$ python -q
>>> import numpy as np
>>> from numpy import linalg as LA
>>> np.set_printoptions(suppress=True, linewidth=160)
>>> K = np.loadtxt("dump.csv", delimiter=",")
>>> K
array([[ 0., -2., -1.,  0.],
       [ 2.,  0., -3., -1.],
       [ 1.,  3.,  0., -3.],
       [ 0.,  1.,  3.,  0.]])
>>> # antisymmetric, zero diagonal
>>> rng = np.random.default_rng(326)
>>> z = rng.permutation(4)
>>> z
array([1, 3, 2, 0])
>>> out = K[z][:, z]
>>> out
array([[ 0., -1., -3.,  2.],
       [ 1.,  0.,  3.,  0.],
       [ 3., -3.,  0.,  1.],
       [-2.,  0., -1.,  0.]])
>>> round(float(LA.det(out)), 2), np.round(LA.det(K[z]), 2)
(25.0, np.float64(25.0))
>>> W0 = np.load("arr.npy")
>>> print(W0)
[[ -6.84  -3.9   -5.88]
 [ -3.86  -2.17  -3.34]
 [ -7.13  -4.1   -6.14]
 [  0.71   0.37   0.55]
 [  0.14   0.08   0.12]
 [  8.46   4.85   7.27]
 [ -0.44  -0.27  -0.44]
 [ -1.41  -0.8   -1.19]
 [ -0.44  -0.29  -0.44]
 [  0.45   0.25   0.38]
 [ 10.61   6.05   9.14]
 [  6.51   3.71   5.54]
 [-10.21  -5.84  -8.77]
 [  0.38   0.18   0.34]
 [  2.46   1.38   2.11]
 [ -0.3   -0.16  -0.29]
 [-14.86  -8.46 -12.73]
 [ -2.07  -1.17  -1.76]
 [  6.2    3.55   5.34]
 [ -1.07  -0.59  -0.91]
 [ 11.86   6.79  10.13]
 [  4.22   2.41   3.64]
 [  3.72   2.11   3.17]
 [  2.68   1.51   2.29]]
>>> round(float(LA.norm(K, 1)), 2), round(float(LA.norm(K, np.inf)), 2)
(7.0, 7.0)
>>> print(round(float(LA.norm(K[2] - K[1])), 2))
4.8
>>> print(round(float(LA.norm(K, 2)), 2))
4.79
>>> print(np.round(LA.norm(K[2], 1), 2), round(float(LA.norm(K[2], np.inf)), 2))
7.0 3.0
>>> np.round(LA.norm(K, axis=0), 2)
array([2.24, 3.74, 4.36, 3.16])
>>> W2 = W0[[3, 1]].astype(float)
>>> for _ in range(6):
...     z = LA.norm(W0[:, None] - W2, axis=-1).argmin(axis=1)
...     W2 = np.array([W0[z == j].mean(axis=0) for j in range(2)])
... 
>>> z
array([1, 1, 1, 0, 0, 0, 0, 0, 0, 0, 0, 0, 1, 0, 0, 0, 1, 0, 0, 0, 0, 0, 0, 0])
>>> W2.round(2)
array([[ 2.77,  1.58,  2.37],
       [-8.58, -4.89, -7.37]])
>>> np.bincount(z)
array([19,  5])
>>> np.abs(W2[1] - W2[0]).argmax()
np.int64(0)
>>> z = W0[:, 1] > np.median(W0[:, 1])
>>> u = W0[z].mean(axis=0) - W0[~z].mean(axis=0)
>>> z.astype(int)
array([0, 0, 0, 1, 0, 1, 0, 0, 0, 1, 1, 1, 0, 1, 1, 0, 0, 0, 1, 0, 1, 1, 1, 1])
>>> ((W0 - W0.mean(axis=0)) @ u > 0).astype(int)
array([0, 0, 0, 1, 0, 1, 0, 0, 0, 1, 1, 1, 0, 0, 1, 0, 0, 0, 1, 0, 1, 1, 1, 1])
>>> A = np.loadtxt("a.csv", delimiter=",")
>>> print(A)
[[0. 0. 0.]
 [0. 0. 0.]
 [3. 0. 4.]
 [0. 0. 0.]]
>>> # rank 1
>>> U, sigma, VT = LA.svd(A)
>>> vecs = VT[:(sigma > 1e-8).sum()]
>>> x0 = A[3] + 3 * A[1] + rng.integers(2) * np.eye(3)[2]
>>> x0
array([0., 0., 1.])
>>> print(LA.matrix_rank(np.vstack([A, x0])))
2
>>> print(np.round(vecs.T @ vecs, 2))
[[0.36 0.   0.48]
 [0.   0.   0.  ]
 [0.48 0.   0.64]]
>>> rank = LA.matrix_rank(A)
>>> rank
np.int64(1)
>>> null = LA.svd(A)[2][rank:].T
>>> [int(LA.matrix_rank(np.delete(A, i, axis=0))) for i in range(4)]
[1, 1, 0, 1]
>>> null.shape
(3, 2)
>>> np.round(null @ null.T, 2)
array([[ 0.64,  0.  , -0.48],
       [ 0.  ,  1.  ,  0.  ],
       [-0.48,  0.  ,  0.36]])
>>> [int(LA.matrix_rank(A[:, :j + 1])) for j in range(3)]
[1, 1, 1]
>>> print(A @ null)
[[0. 0.]
 [0. 0.]
 [0. 0.]
 [0. 0.]]
>>> np.allclose(A @ null, 0)
True
>>> LA.matrix_rank(A.T @ A), LA.matrix_rank(A @ A.T)
(np.int64(1), np.int64(1))
